$ python -q
>>> import numpy as np
>>> from numpy import linalg as LA
>>> np.set_printoptions(suppress=True, linewidth=120)
>>> def rnd(a):
...     return np.round(a, 2) + 0
... 
>>> mat = np.load("layer19.npy")
>>> mat
array([[-0.53,  0.37, -0.34, -0.97,  0.73],
       [ 0.2 , -0.5 , -0.2 ,  0.4 ,  1.4 ],
       [-2.  ,  0.5 , -0.6 , -0.7 , -2.6 ],
       [ 0.8 ,  1.3 ,  1.6 , -1.3 ,  0.6 ],
       [-0.8 ,  0.7 , -0.3 , -1.1 ,  0.8 ],
       [ 0.3 ,  0.  ,  0.7 , -0.3 , -1.9 ]])
>>> rng = np.random.default_rng(6)
>>> z = rng.permutation(5)
>>> M2 = mat[:, z] * rng.choice([-1, 1], 5)
>>> M2
array([[ 0.34, -0.73, -0.53,  0.97,  0.37],
       [ 0.2 , -1.4 ,  0.2 , -0.4 , -0.5 ],
       [ 0.6 ,  2.6 , -2.  ,  0.7 ,  0.5 ],
       [-1.6 , -0.6 ,  0.8 ,  1.3 ,  1.3 ],
       [ 0.3 , -0.8 , -0.8 ,  1.1 ,  0.7 ],
       [-0.7 ,  1.9 ,  0.3 ,  0.3 ,  0.  ]])
>>> left, _, VT = LA.svd(mat.T @ M2)
>>> z
array([2, 4, 0, 3, 1])
>>> M2 = mat + rng.integers(-2, 3, (6, 3)) @ rng.integers(-2, 3, (3, 5))
>>> M2
array([[ -1.53,   1.37,   2.66,  -1.97,   1.73],
       [ -1.8 ,  -0.5 ,   4.8 ,   1.4 ,   3.4 ],
       [  0.  ,   1.5 ,  -3.6 ,  -4.7 ,  -1.6 ],
       [ -3.2 ,   1.3 ,  11.6 ,   0.7 ,   4.6 ],
       [  3.2 ,   4.7 ,  -6.3 , -11.1 ,   0.8 ],
       [  2.3 ,   4.  ,  -1.3 ,  -8.3 ,  -1.9 ]])
>>> rnd(LA.svd(M2 - mat, compute_uv=False))
array([19.06, 10.15,  1.88,  0.  ,  0.  ])
>>> M2 = np.c_[mat[:, :1] @ np.array([[0]]), np.array([1, 2, 2, 3, 1, 0])]
>>> M2
array([[0., 1.],
       [0., 2.],
       [0., 2.],
       [0., 3.],
       [0., 1.],
       [0., 0.]])
>>> rnd(LA.lstsq(mat, M2[:, 0])[0])
array([0., 0., 0., 0., 0.])
>>> rnd(LA.norm(LA.qr(mat)[0].T @ M2, axis=0) ** 2 / ((M2 ** 2).sum(axis=0) + 1e-12))
array([0.  , 0.98])
>>> LA.matrix_rank(M2)
np.int64(1)
>>> w1 = np.array([[0, 0, 3, 3], [0, 3, 0, 1]])
>>> coef = np.array([3, 6, 7, 4])
>>> H = np.maximum(M2 @ w1 + coef, 0)
>>> LA.matrix_rank(H)
np.int64(2)
>>> cent = np.array([[0, 1], [0, 1], [0, 1], [3, 3]])
>>> w1 @ cent
array([[ 9, 12],
       [ 3,  6]])
